% ipython --no-banner

In [1]: import numpy as np

In [2]: import numpy.linalg as la

In [3]: np.set_printoptions(precision=2, suppress=True, linewidth=100)

In [4]: m1 = np.loadtxt("out1.csv", delimiter=",")

In [5]: m1
Out[5]: 
array([[ 1.  ,  0.  ,  0.  ,  0.  ,  0.  ,  0.  ,  0.  ,  0.  ,  0.  ,  0.  ,  0.  ],
       [ 0.  ,  1.  ,  0.  ,  0.  ,  0.  ,  0.  ,  0.  ,  0.  ,  0.  ,  0.  ,  0.  ],
       [ 0.  ,  0.  ,  1.  ,  0.  ,  0.  ,  0.  ,  0.  ,  0.  ,  0.  ,  0.  ,  0.  ],
       [ 0.  ,  0.  ,  0.  ,  1.  ,  0.  ,  0.  ,  0.  ,  0.  ,  0.  ,  0.  ,  0.  ],
       [ 0.  ,  0.  ,  0.  ,  0.  ,  1.  ,  0.  ,  0.  ,  0.  ,  0.  ,  0.  ,  0.  ],
       [ 0.  ,  0.  ,  0.  ,  0.  ,  0.  ,  1.  ,  0.  ,  0.  ,  0.  ,  0.  ,  0.  ],
       [ 0.  ,  0.  ,  0.  ,  0.  ,  0.  ,  0.  ,  1.  ,  0.  ,  0.  ,  0.  ,  0.  ],
       [ 0.  ,  0.  ,  0.  ,  0.  ,  0.  ,  0.  ,  0.  , -0.71,  0.  ,  0.71,  0.  ],
       [ 0.  ,  0.  ,  0.  ,  0.  ,  0.  ,  0.  ,  0.  ,  0.  ,  1.  ,  0.  ,  0.  ],
       [ 0.  ,  0.  ,  0.  ,  0.  ,  0.  ,  0.  ,  0.  , -0.71,  0.  , -0.71,  0.  ],
       [ 0.  ,  0.  ,  0.  ,  0.  ,  0.  ,  0.  ,  0.  ,  0.  ,  0.  ,  0.  ,  1.  ]])

In [6]: # splits into 10 blocks

In [7]: U, sv, Vt = la.svd(m1, full_matrices=False)

In [8]: Vt @ Vt.T
Out[8]: 
array([[1., 0., 0., 0., 0., 0., 0., 0., 0., 0., 0.],
       [0., 1., 0., 0., 0., 0., 0., 0., 0., 0., 0.],
       [0., 0., 1., 0., 0., 0., 0., 0., 0., 0., 0.],
       [0., 0., 0., 1., 0., 0., 0., 0., 0., 0., 0.],
       [0., 0., 0., 0., 1., 0., 0., 0., 0., 0., 0.],
       [0., 0., 0., 0., 0., 1., 0., 0., 0., 0., 0.],
       [0., 0., 0., 0., 0., 0., 1., 0., 0., 0., 0.],
       [0., 0., 0., 0., 0., 0., 0., 1., 0., 0., 0.],
       [0., 0., 0., 0., 0., 0., 0., 0., 1., 0., 0.],
       [0., 0., 0., 0., 0., 0., 0., 0., 0., 1., 0.],
       [0., 0., 0., 0., 0., 0., 0., 0., 0., 0., 1.]])

In [9]: np.round(np.sqrt((sv ** 2).sum()), 2), np.round(la.norm(m1), 2)
Out[9]: (np.float64(3.32), np.float64(3.32))

In [10]: np.cumsum(sv ** 2) / np.sum(sv ** 2)
Out[10]: array([0.09, 0.18, 0.27, 0.36, 0.45, 0.55, 0.64, 0.73, 0.82, 0.91, 1.  ])

In [11]: (sv > 1e-8).sum()
Out[11]: np.int64(11)

In [12]: np.round(U.T @ U, 2) + 0
Out[12]: 
array([[1., 0., 0., 0., 0., 0., 0., 0., 0., 0., 0.],
       [0., 1., 0., 0., 0., 0., 0., 0., 0., 0., 0.],
       [0., 0., 1., 0., 0., 0., 0., 0., 0., 0., 0.],
       [0., 0., 0., 1., 0., 0., 0., 0., 0., 0., 0.],
       [0., 0., 0., 0., 1., 0., 0., 0., 0., 0., 0.],
       [0., 0., 0., 0., 0., 1., 0., 0., 0., 0., 0.],
       [0., 0., 0., 0., 0., 0., 1., 0., 0., 0., 0.],
       [0., 0., 0., 0., 0., 0., 0., 1., 0., 0., 0.],
       [0., 0., 0., 0., 0., 0., 0., 0., 1., 0., 0.],
       [0., 0., 0., 0., 0., 0., 0., 0., 0., 1., 0.],
       [0., 0., 0., 0., 0., 0., 0., 0., 0., 0., 1.]])

In [13]: np.round(U.T @ m1 @ Vt.T, 2) + 0
Out[13]: 
array([[1., 0., 0., 0., 0., 0., 0., 0., 0., 0., 0.],
       [0., 1., 0., 0., 0., 0., 0., 0., 0., 0., 0.],
       [0., 0., 1., 0., 0., 0., 0., 0., 0., 0., 0.],
       [0., 0., 0., 1., 0., 0., 0., 0., 0., 0., 0.],
       [0., 0., 0., 0., 1., 0., 0., 0., 0., 0., 0.],
       [0., 0., 0., 0., 0., 1., 0., 0., 0., 0., 0.],
       [0., 0., 0., 0., 0., 0., 1., 0., 0., 0., 0.],
       [0., 0., 0., 0., 0., 0., 0., 1., 0., 0., 0.],
       [0., 0., 0., 0., 0., 0., 0., 0., 1., 0., 0.],
       [0., 0., 0., 0., 0., 0., 0., 0., 0., 1., 0.],
       [0., 0., 0., 0., 0., 0., 0., 0., 0., 0., 1.]])

In [14]: A = np.load("dump.npy")

In [15]: A
Out[15]: 
array([[0., 0., 0., 0., 0., 0., 0., 0., 0., 1.],
       [0., 0., 0., 0., 0., 0., 0., 0., 0., 0.],
       [0., 0., 0., 0., 0., 0., 0., 0., 0., 0.],
       [0., 0., 0., 0., 0., 0., 0., 0., 0., 2.],
       [0., 0., 0., 0., 0., 0., 0., 0., 0., 0.],
       [0., 0., 0., 0., 0., 0., 0., 0., 0., 0.],
       [0., 0., 0., 0., 0., 0., 0., 0., 0., 1.],
       [0., 0., 0., 0., 0., 0., 0., 0., 0., 0.],
       [0., 0., 0., 0., 0., 0., 0., 0., 0., 0.],
       [1., 0., 0., 2., 0., 0., 1., 0., 0., 0.]])

In [16]: # symmetric

In [17]: np.all(la.eigvalsh(A) > 0)
Out[17]: np.False_

In [18]: round(la.eigvalsh(A).min(), 2)
Out[18]: np.float64(-2.45)

In [19]: Q, Rm = la.qr(m1)

In [20]: np.trace(Q @ Q.T)
Out[20]: np.float64(11.0)

In [21]: np.allclose(Rm.T @ Rm, m1.T @ m1)
Out[21]: True

In [22]: Q @ Rm
Out[22]: 
array([[ 1.  ,  0.  ,  0.  ,  0.  ,  0.  ,  0.  ,  0.  ,  0.  ,  0.  ,  0.  ,  0.  ],
       [ 0.  ,  1.  ,  0.  ,  0.  ,  0.  ,  0.  ,  0.  ,  0.  ,  0.  ,  0.  ,  0.  ],
       [ 0.  ,  0.  ,  1.  ,  0.  ,  0.  ,  0.  ,  0.  ,  0.  ,  0.  ,  0.  ,  0.  ],
       [ 0.  ,  0.  ,  0.  ,  1.  ,  0.  ,  0.  ,  0.  ,  0.  ,  0.  ,  0.  ,  0.  ],
       [ 0.  ,  0.  ,  0.  ,  0.  ,  1.  ,  0.  ,  0.  ,  0.  ,  0.  ,  0.  ,  0.  ],
       [ 0.  ,  0.  ,  0.  ,  0.  ,  0.  ,  1.  ,  0.  ,  0.  ,  0.  ,  0.  ,  0.  ],
       [ 0.  ,  0.  ,  0.  ,  0.  ,  0.  ,  0.  ,  1.  ,  0.  ,  0.  ,  0.  ,  0.  ],
       [ 0.  ,  0.  ,  0.  ,  0.  ,  0.  ,  0.  ,  0.  , -0.71,  0.  ,  0.71,  0.  ],
       [ 0.  ,  0.  ,  0.  ,  0.  ,  0.  ,  0.  ,  0.  ,  0.  ,  1.  ,  0.  ,  0.  ],
       [ 0.  ,  0.  ,  0.  ,  0.  ,  0.  ,  0.  ,  0.  , -0.71,  0.  , -0.71,  0.  ],
       [ 0.  ,  0.  ,  0.  ,  0.  ,  0.  ,  0.  ,  0.  ,  0.  ,  0.  ,  0.  ,  1.  ]])

In [23]: U, sv, Vt = la.svd(A)

In [24]: sv
Out[24]: array([2.45, 2.45, 0.  , 0.  , 0.  , 0.  , 0.  , 0.  , 0.  , 0.  ])

In [25]: np.argmax(sv[:-1] / (sv[1:] + 1e-6)) + 1
Out[25]: np.int64(2)

In [26]: M2 = U[:, :2] @ np.diag(sv[:2]) @ Vt[:2]

In [27]: round(float(la.norm(A - M2, 2)), 2), sv[2]
Out[27]: (0.0, np.float64(0.0))

In [28]: round(la.norm(A - M2) / la.norm(A), 2)
Out[28]: np.float64(0.0)

In [29]: U, sv, Vt = la.svd(A)

In [30]: evecs = Vt[:(sv > 1e-8).sum()]

In [31]: rng = np.random.default_rng(90)

In [32]: x = A[7] + 2 * A[6] + rng.integers(2) * np.eye(10)[5]

In [33]: x
Out[33]: array([0., 0., 0., 0., 0., 1., 0., 0., 0., 2.])

In [34]: round(la.norm(x - evecs.T @ evecs @ x), 2)
Out[34]: np.float64(1.0)

In [35]: la.matrix_rank(np.vstack([A, x]))
Out[35]: np.int64(3)

In [36]: M2 = np.array([[0]])

In [37]: Z = np.array([[2, -1, 2, 1, 0],
    ...:     [0, 2, -1, 2, 2],
    ...:     [2, 2, 2, 2, 2],
    ...:     [1, 1, -1, 1, 2],
    ...:     [-1, -1, 2, 0, 0]])

In [38]: mat = np.block([[M2, np.array([[3, -3, 1, 0, 0]])], [np.zeros((5, 1)), Z]])

In [39]: mat
Out[39]: 
array([[ 0.,  3., -3.,  1.,  0.,  0.],
       [ 0.,  2., -1.,  2.,  1.,  0.],
       [ 0.,  0.,  2., -1.,  2.,  2.],
       [ 0.,  2.,  2.,  2.,  2.,  2.],
       [ 0.,  1.,  1., -1.,  1.,  2.],
       [ 0., -1., -1.,  2.,  0.,  0.]])

In [40]: # looks like rank 5

In [41]: C2 = mat.T @ mat

In [42]: (mat @ mat.T).shape
Out[42]: (6, 6)

In [43]: np.trace(C2), (mat ** 2).sum()
Out[43]: (np.float64(76.0), np.float64(76.0))

In [44]: np.diag(C2)
Out[44]: array([ 0., 19., 20., 15., 10., 12.])

In [45]: C2
Out[45]: 
array([[ 0.,  0.,  0.,  0.,  0.,  0.],
       [ 0., 19., -5.,  8.,  7.,  6.],
       [ 0., -5., 20., -6.,  8., 10.],
       [ 0.,  8., -6., 15.,  3.,  0.],
       [ 0.,  7.,  8.,  3., 10., 10.],
       [ 0.,  6., 10.,  0., 10., 12.]])

In [46]: la.eigvalsh(C2)[::-1]
Out[46]: array([34.18, 30.83,  8.58,  1.86,  0.55,  0.  ])

In [47]: data = np.load("mat.npy")

In [48]: data
Out[48]: 
array([[0, 1, 1, 1, 1, 2],
       [0, 0, 2, 1, 1, 1],
       [0, 0, 0, 2, 0, 0],
       [0, 0, 0, 0, 1, 3],
       [0, 0, 0, 0, 0, 3],
       [0, 0, 0, 0, 0, 0]])

In [49]: rank = la.matrix_rank(data)

In [50]: rank
Out[50]: np.int64(5)

In [51]: ns = la.svd(data)[2][rank:].T

In [52]: data @ ns
Out[52]: 
array([[0.],
       [0.],
       [0.],
       [0.],
       [0.],
       [0.]])

In [53]: ns.shape
Out[53]: (6, 1)

In [54]: w1 = np.array([[2, -4, -5, 3, -4, 2],
    ...:     [-3, 1, 4, 3, 0, 5],
    ...:     [4, -5, 0, -1, 3, 1],
    ...:     [2, 4, -5, -7, 5, 9],
    ...:     [-9, 2, -7, 0, 1, -2],
    ...:     [-2, 8, -7, 3, -5, -5]])

In [55]: b = np.array([1, -4, 4, 0, -4, 4])

In [56]: H = np.maximum(data @ w1 + b, 0)

In [57]: la.matrix_rank(H)
Out[57]: np.int64(6)

In [58]: Z = np.array([[-3, 0, 2],
    ...:     [1, 3, 2],
    ...:     [-2, 2, 3],
    ...:     [2, -1, -2],
    ...:     [2, -1, 3],
    ...:     [2, -1, -3]])

In [59]: H @ Z
Out[59]: 
array([[ 30,  34,   5],
       [ 22, -11, -15],
       [ 45, -16, -30],
       [ 40,  57,  26],
       [ 38,  51,  22],
       [ -3,   4,   2]])

In [60]: w1 @ Z
Out[60]: 
array([[  2, -23, -43],
       [ 18,   3, -13],
       [-11, -18,   6],
       [ 22,  -5,  -1],
       [ 41,  -7, -26],
       [ 14,  17, -15]])

In [61]: la.matrix_rank(A, rtol=0.1)
Out[61]: np.int64(2)

In [62]: [round(float(x), 2) for x in la.svd(A, compute_uv=False)[:3]]
Out[62]: [2.45, 2.45, 0.0]

In [63]: np.allclose(data, data.T)
Out[63]: False

In [64]: np.trace(data)
Out[64]: np.int64(0)

In [65]: (data + data.T) / 2
Out[65]: 
array([[0. , 0.5, 0.5, 0.5, 0.5, 1. ],
       [0.5, 0. , 1. , 0.5, 0.5, 0.5],
       [0.5, 1. , 0. , 1. , 0. , 0. ],
       [0.5, 0.5, 1. , 0. , 0.5, 1.5],
       [0.5, 0.5, 0. , 0.5, 0. , 1.5],
       [1. , 0.5, 0. , 1.5, 1.5, 0. ]])

In [66]: (data - data.T) / 2
Out[66]: 
array([[ 0. ,  0.5,  0.5,  0.5,  0.5,  1. ],
       [-0.5,  0. ,  1. ,  0.5,  0.5,  0.5],
       [-0.5, -1. ,  0. ,  1. ,  0. ,  0. ],
       [-0.5, -0.5, -1. ,  0. ,  0.5,  1.5],
       [-0.5, -0.5,  0. , -0.5,  0. ,  1.5],
       [-1. , -0.5,  0. , -1.5, -1.5,  0. ]])

In [67]: [int(la.matrix_rank(la.matrix_power(data, p))) for p in range(1, 7)]
Out[67]: [5, 4, 3, 2, 1, 0]

In [68]: np.prod(np.diag(data)), round(la.det(data), 2)
Out[68]: (np.int64(0), np.float64(0.0))
